% python3 -q
>>> import numpy as np
>>> np.set_printoptions(suppress=True, linewidth=120)
>>> J = np.array([[0, 1, 1], [1, 0, 1], [1, 1, 0]])
>>> J
array([[0, 1, 1],
       [1, 0, 1],
       [1, 1, 0]])
>>> # symmetric
>>> rng = np.random.default_rng(48081)
>>> lab = rng.permutation(3)
>>> lab
array([2, 1, 0])
>>> Y = J[lab][:, lab]
>>> np.trace(Y)
np.int64(0)
>>> np.allclose(Y, J)
True
>>> Uu, sigma, VT = np.linalg.svd(J, full_matrices=False)
>>> (sigma > 1e-8).sum()
np.int64(3)
>>> np.round(sigma / sigma[0], 2)
array([1. , 0.5, 0.5])
>>> np.round(np.abs(VT[0]), 2)
array([0.58, 0.58, 0.58])
>>> np.round(Uu.T @ Uu, 2) + 0
array([[1., 0., 0.],
       [0., 1., 0.],
       [0., 0., 1.]])
>>> np.abs(Uu[:, 0]).round(6).argmax()
np.int64(0)
>>> np.allclose(Uu * sigma @ VT, J)
True
>>> round(np.sqrt((sigma ** 2).sum()), 2), round(float(np.linalg.norm(J)), 2)
(np.float64(2.45), 2.45)
>>> np.round(Uu.T @ J @ VT.T, 2) + 0
array([[2., 0., 0.],
       [0., 1., 0.],
       [0., 0., 1.]])
>>> Uu.shape, sigma.shape, VT.shape
((3, 3), (3,), (3, 3))
>>> Y = np.array([[-3, 2, -2], [-2, -1, 1]])
>>> Z = np.kron(Y, J)
>>> round(np.linalg.norm(Z, 2), 2), round(float(np.linalg.norm(Y, 2) * np.linalg.norm(J, 2)), 2)
(np.float64(8.33), 8.33)
>>> evals, vecs = np.linalg.eig(J)
>>> np.round(np.sort(np.linalg.eigvals(np.linalg.inv(J))), 2)
array([-1. , -1. ,  0.5])
>>> round(np.prod(evals), 2)
np.float64(2.0)
>>> np.round(np.sort(np.linalg.eigvals(J.T)), 2)
array([-1., -1.,  2.])
>>> np.round(J @ vecs[:, 0] - evals[0] * vecs[:, 0], 2) + 0
array([0., 0., 0.])
>>> K = np.loadtxt("a.csv", delimiter=",")
>>> K
array([[0., 0., 0., 0., 0., 0., 0., 1., 2.],
       [0., 0., 0., 0., 0., 0., 0., 0., 2.],
       [0., 0., 0., 0., 0., 0., 0., 0., 1.],
       [0., 0., 0., 0., 0., 0., 0., 0., 0.],
       [0., 0., 0., 0., 0., 0., 0., 1., 2.],
       [0., 0., 0., 0., 0., 0., 0., 0., 2.],
       [0., 0., 0., 0., 0., 0., 0., 2., 0.],
       [1., 0., 0., 0., 1., 0., 2., 0., 0.],
       [2., 2., 1., 0., 2., 2., 0., 0., 0.]])
>>> Uu, sigma, VT = np.linalg.svd(K)
>>> vecs = VT[:(sigma > 1e-8).sum()]
>>> x0 = K[0] + -1 * K[1] + rng.integers(2) * np.eye(9)[6]
>>> x0
array([0., 0., 0., 0., 0., 0., 0., 1., 0.])
>>> round(float(np.linalg.norm(x0 - vecs.T @ vecs @ x0)), 2)
0.0
>>> np.round(vecs.T @ vecs, 2) + 0
array([[ 0.29,  0.19,  0.09,  0.  ,  0.29,  0.19,  0.21,  0.  ,  0.  ],
       [ 0.19,  0.28,  0.14,  0.  ,  0.19,  0.28, -0.19,  0.  ,  0.  ],
       [ 0.09,  0.14,  0.07,  0.  ,  0.09,  0.14, -0.09,  0.  ,  0.  ],
       [ 0.  ,  0.  ,  0.  ,  0.  ,  0.  ,  0.  ,  0.  ,  0.  ,  0.  ],
       [ 0.29,  0.19,  0.09,  0.  ,  0.29,  0.19,  0.21,  0.  ,  0.  ],
       [ 0.19,  0.28,  0.14,  0.  ,  0.19,  0.28, -0.19,  0.  ,  0.  ],
       [ 0.21, -0.19, -0.09,  0.  ,  0.21, -0.19,  0.79,  0.  ,  0.  ],
       [ 0.  ,  0.  ,  0.  ,  0.  ,  0.  ,  0.  ,  0.  ,  1.  ,  0.  ],
       [ 0.  ,  0.  ,  0.  ,  0.  ,  0.  ,  0.  ,  0.  ,  0.  ,  1.  ]])
>>> lab = rng.permutation(9)
>>> lab
array([2, 8, 5, 6, 7, 0, 4, 1, 3])
>>> Y = K[lab][:, lab]
>>> np.round(np.sort(np.abs(np.linalg.eigvals(Y))), 2) + 0
array([0.  , 0.  , 0.  , 0.  , 0.  , 2.17, 2.17, 4.28, 4.28])
>>> evals, vecs = np.linalg.eigh(K)
>>> np.round(vecs @ np.diag(evals) @ vecs.T, 2) + 0
array([[0., 0., 0., 0., 0., 0., 0., 1., 2.],
       [0., 0., 0., 0., 0., 0., 0., 0., 2.],
       [0., 0., 0., 0., 0., 0., 0., 0., 1.],
       [0., 0., 0., 0., 0., 0., 0., 0., 0.],
       [0., 0., 0., 0., 0., 0., 0., 1., 2.],
       [0., 0., 0., 0., 0., 0., 0., 0., 2.],
       [0., 0., 0., 0., 0., 0., 0., 2., 0.],
       [1., 0., 0., 0., 1., 0., 2., 0., 0.],
       [2., 2., 1., 0., 2., 2., 0., 0., 0.]])
>>> np.unique(evals.round(6) + 0, return_counts=True)[1]
array([1, 1, 5, 1, 1])
>>> np.round(np.abs(vecs[:, -1]), 2) + 0
array([0.37, 0.31, 0.16, 0.  , 0.37, 0.31, 0.1 , 0.22, 0.67])
>>> np.round(vecs.T @ K @ vecs, 2) + 0
array([[-4.28,  0.  ,  0.  ,  0.  ,  0.  ,  0.  ,  0.  ,  0.  ,  0.  ],
       [ 0.  , -2.17,  0.  ,  0.  ,  0.  ,  0.  ,  0.  ,  0.  ,  0.  ],
       [ 0.  ,  0.  ,  0.  ,  0.  ,  0.  ,  0.  ,  0.  ,  0.  ,  0.  ],
       [ 0.  ,  0.  ,  0.  ,  0.  ,  0.  ,  0.  ,  0.  ,  0.  ,  0.  ],
       [ 0.  ,  0.  ,  0.  ,  0.  ,  0.  ,  0.  ,  0.  ,  0.  ,  0.  ],
       [ 0.  ,  0.  ,  0.  ,  0.  ,  0.  ,  0.  ,  0.  ,  0.  ,  0.  ],
       [ 0.  ,  0.  ,  0.  ,  0.  ,  0.  ,  0.  ,  0.  ,  0.  ,  0.  ],
       [ 0.  ,  0.  ,  0.  ,  0.  ,  0.  ,  0.  ,  0.  ,  2.17,  0.  ],
       [ 0.  ,  0.  ,  0.  ,  0.  ,  0.  ,  0.  ,  0.  ,  0.  ,  4.28]])
>>> np.round(np.linalg.svd(K, compute_uv=False), 2) + 0
array([4.28, 4.28, 2.17, 2.17, 0.  , 0.  , 0.  , 0.  , 0.  ])
>>> np.round(vecs.T @ vecs, 2) + 0
array([[1., 0., 0., 0., 0., 0., 0., 0., 0.],
       [0., 1., 0., 0., 0., 0., 0., 0., 0.],
       [0., 0., 1., 0., 0., 0., 0., 0., 0.],
       [0., 0., 0., 1., 0., 0., 0., 0., 0.],
       [0., 0., 0., 0., 1., 0., 0., 0., 0.],
       [0., 0., 0., 0., 0., 1., 0., 0., 0.],
       [0., 0., 0., 0., 0., 0., 1., 0., 0.],
       [0., 0., 0., 0., 0., 0., 0., 1., 0.],
       [0., 0., 0., 0., 0., 0., 0., 0., 1.]])
>>> np.round(np.linalg.eigvalsh(K @ K), 2) + 0
array([ 0. ,  0. ,  0. ,  0. ,  0. ,  4.7,  4.7, 18.3, 18.3])
>>> np.abs(vecs[:, -1]).round(6).argmax()
np.int64(8)
>>> x0 = np.array([2, 2, 3, 0, -2, 0, 2, -3, 0])
>>> (K @ x0).argmax()
np.int64(8)
>>> K @ (2 * x0)
array([ -6.,   0.,   0.,   0.,  -6.,   0., -12.,   8.,  14.])
>>> K @ np.eye(9)[7]
array([1., 0., 0., 0., 1., 0., 2., 0., 0.])
>>> (K * x0).sum(axis=1)
array([-3.,  0.,  0.,  0., -3.,  0., -6.,  4.,  7.])
>>> np.sign((K @ x0).round(6))
array([-1.,  0.,  0.,  0., -1.,  0., -1.,  1.,  1.])
>>> m1 = np.load("w.npy")
>>> m1
array([[  3,   3,  -2,   1,   0],
       [  5,   1,  -5,   1,  -2],
       [  2,   4,  -3,  -1,  -5],
       [  1,   3,  -1,   0,  -3],
       [ -2,   0,   1,   1,  -2],
       [  0,   0,   4,  -2,  -2],
       [ -3,   0,   4,  -1,   0],
       [ -4,   1,   5,   2,  -3],
       [ -1,   4,   6,   1,  -6],
       [ -2,   7,   8,   3,  -9],
       [  0,   8,  11,   1, -11],
       [  2,   6,  12,   1, -12],
       [ -1,   5,  15,   4, -11],
       [  2,   5,  12,   7, -11],
       [  3,   3,  10,   4, -14]])
>>> Xs = m1 - m1.mean(axis=0)
>>> vecs = np.linalg.svd(Xs)[2][:1]
>>> Y = Xs - Xs @ vecs.T @ vecs
>>> np.linalg.norm(Y, axis=1).round(6).argmax()
np.int64(6)
>>> np.round((Xs @ vecs.T).std(axis=0), 2)
array([7.58])
>>> np.round(np.diag(vecs.T @ vecs), 2) + 0
array([0.  , 0.05, 0.58, 0.04, 0.33])
>>> round(float(np.linalg.norm(Y) / np.linalg.norm(Xs)), 2)
0.48
>>> lab = rng.permutation(5)
>>> Y = m1[:, lab] * rng.choice([-1, 1], 5)
>>> Y
array([[  2,  -3,  -1,   3,   0],
       [  5,  -5,  -1,   1,   2],
       [  3,  -2,   1,   4,   5],
       [  1,  -1,   0,   3,   3],
       [ -1,   2,  -1,   0,   2],
       [ -4,   0,   2,   0,   2],
       [ -4,   3,   1,   0,   0],
       [ -5,   4,  -2,   1,   3],
       [ -6,   1,  -1,   4,   6],
       [ -8,   2,  -3,   7,   9],
       [-11,   0,  -1,   8,  11],
       [-12,  -2,  -1,   6,  12],
       [-15,   1,  -4,   5,  11],
       [-12,  -2,  -7,   5,  11],
       [-10,  -3,  -4,   3,  14]])
>>> Uu, _, VT = np.linalg.svd(m1.T @ Y)
>>> np.round(np.linalg.lstsq(m1, Y)[0], 2) + 0
array([[ 0., -1.,  0.,  0.,  0.],
       [ 0.,  0.,  0.,  1.,  0.],
       [-1.,  0.,  0.,  0.,  0.],
       [ 0.,  0., -1.,  0.,  0.],
       [ 0.,  0.,  0.,  0., -1.]])
>>> np.round(Uu @ VT, 2) + 0
array([[ 0., -1.,  0.,  0.,  0.],
       [ 0.,  0.,  0.,  1.,  0.],
       [-1.,  0.,  0.,  0.,  0.],
       [ 0.,  0., -1.,  0.,  0.],
       [ 0.,  0.,  0.,  0., -1.]])
>>> Z = m1[[6, 2]].astype(float)
>>> for _ in range(6):
...     lab = np.linalg.norm(m1[:, None] - Z, axis=-1).argmin(axis=1)
...     Z = np.array([m1[lab == j].mean(axis=0) for j in range(2)])
... 
>>> lab
array([1, 1, 1, 1, 1, 1, 1, 1, 0, 0, 0, 0, 0, 0, 0])
>>> np.round(Z[1] - Z[0], 2)
array([ -0.18,  -3.93, -10.2 ,  -2.88,   8.45])
>>> Z.round(2)
array([[  0.43,   5.43,  10.57,   3.  , -10.57],
       [  0.25,   1.5 ,   0.38,   0.12,  -2.12]])
>>> round(float(np.linalg.norm(Z, 2) / np.linalg.norm(Z)), 2)
1.0
>>> np.linalg.matrix_rank(Z, rtol=0.1)
np.int64(1)
>>> Xs = (m1 - m1.mean(axis=0)) / m1.std(axis=0)
>>> np.round(Xs.std(axis=0), 2)
array([1., 1., 1., 1., 1.])
>>> b = np.linalg.lstsq(np.delete(Xs, 0, axis=1), Xs[:, 0])[0]
>>> np.abs(b).argmax()
np.int64(1)
>>> A = np.loadtxt("sample5.csv", delimiter=",")
>>> A.round(2)
array([[ -9.76, -17.47,   5.83,   3.93,   2.02,  -7.78, -21.43, -17.47],
       [ -8.98, -15.73,   5.28,   3.68,   2.06,  -7.06, -19.57, -15.73],
       [ -2.04,  -2.05,   0.03,   1.02,   1.02,  -1.03,  -4.07,  -2.05],
       [ -0.67,  -0.4 ,  -0.75,   0.27,   0.15,  -0.14,  -1.45,  -0.4 ],
       [ -0.58,  -0.34,  -0.75,   0.23,   0.09,  -0.11,  -1.29,  -0.34],
       [ -0.46,  -0.27,  -0.72,   0.16,   0.01,  -0.06,  -1.06,  -0.27],
       [ -0.36,  -0.22,  -0.66,   0.11,  -0.04,  -0.04,  -0.87,  -0.22],
       [ -0.36,  -0.22,  -0.66,   0.11,  -0.04,  -0.03,  -0.87,  -0.22],
       [ -0.34,  -0.21,  -0.64,   0.1 ,  -0.05,  -0.03,  -0.82,  -0.21],
       [  0.77,   1.81,   2.72,   0.33,   1.76,   0.19,   2.97,   1.81],
       [  0.94,   2.36,   3.25,   0.43,   2.22,   0.28,   3.67,   2.36],
       [  1.36,   3.79,   4.46,   0.67,   3.37,   0.55,   5.43,   3.79],
       [  4.3 ,  14.1 ,  10.34,   2.02,  10.37,   2.88,  16.94,  14.1 ]])
>>> Uu, sigma, VT = np.linalg.svd(A)
>>> vecs = VT[:(sigma > 1e-8).sum()]
>>> x0 = A[9] + -2 * A[8] + rng.integers(2) * np.eye(8)[1]
>>> x0.round(2)
array([1.44, 3.23, 4.01, 0.14, 1.87, 0.25, 4.61, 2.23])
>>> np.round(np.diag(vecs.T @ vecs), 2)
array([0.19, 0.37, 0.77, 0.12, 0.52, 0.07, 0.6 , 0.37])
>>> np.allclose(vecs.T @ vecs @ x0, x0)
False
>>> t3 = np.stack([A, 2 * A, A[::-1]])
>>> (t3 @ A.T).shape
(3, 13, 13)
>>> t3.shape
(3, 13, 8)
>>> np.round(np.linalg.norm(t3, axis=(1, 2)), 2)
array([ 58.88, 117.76,  58.88])
>>> np.linalg.matrix_rank(t3.reshape(3, -1))
np.int64(2)
>>> np.round(np.einsum("bij,cij->bc", t3, t3), 2)
array([[ 3467.14,  6934.27, -2134.06],
       [ 6934.27, 13868.54, -4268.13],
       [-2134.06, -4268.13,  3467.14]])
>>> Uu, sigma, VT = np.linalg.svd(A)
>>> sigma.round(2) + 0
array([55.56, 19.26,  3.1 ,  0.  ,  0.  ,  0.  ,  0.  ,  0.  ])
>>> np.argmax(sigma[:-1] / (sigma[1:] + 1e-6)) + 1
np.int64(3)
>>> Y = Uu[:, :3] @ np.diag(sigma[:3]) @ VT[:3]
>>> Y.round(2)
array([[ -9.76, -17.47,   5.83,   3.93,   2.02,  -7.78, -21.43, -17.47],
       [ -8.98, -15.73,   5.28,   3.68,   2.06,  -7.06, -19.57, -15.73],
       [ -2.04,  -2.05,   0.03,   1.02,   1.02,  -1.03,  -4.07,  -2.05],
       [ -0.67,  -0.4 ,  -0.75,   0.27,   0.15,  -0.14,  -1.45,  -0.4 ],
       [ -0.58,  -0.34,  -0.75,   0.23,   0.09,  -0.11,  -1.29,  -0.34],
       [ -0.46,  -0.27,  -0.72,   0.16,   0.01,  -0.06,  -1.06,  -0.27],
       [ -0.36,  -0.22,  -0.66,   0.11,  -0.04,  -0.04,  -0.87,  -0.22],
       [ -0.36,  -0.22,  -0.66,   0.11,  -0.04,  -0.03,  -0.87,  -0.22],
       [ -0.34,  -0.21,  -0.64,   0.1 ,  -0.05,  -0.03,  -0.82,  -0.21],
       [  0.77,   1.81,   2.72,   0.33,   1.76,   0.19,   2.97,   1.81],
       [  0.94,   2.36,   3.25,   0.43,   2.22,   0.28,   3.67,   2.36],
       [  1.36,   3.79,   4.46,   0.67,   3.37,   0.55,   5.43,   3.79],
       [  4.3 ,  14.1 ,  10.34,   2.02,  10.37,   2.88,  16.94,  14.1 ]])
>>> np.linalg.matrix_rank(A, rtol=0.05)
np.int64(3)
>>> np.round(np.linalg.norm(A - Y, 2), 2), round(float(sigma[3]), 2)
(np.float64(0.0), 0.0)
>>> round(np.linalg.norm(A - Y) / np.linalg.norm(A), 2)
np.float64(0.0)
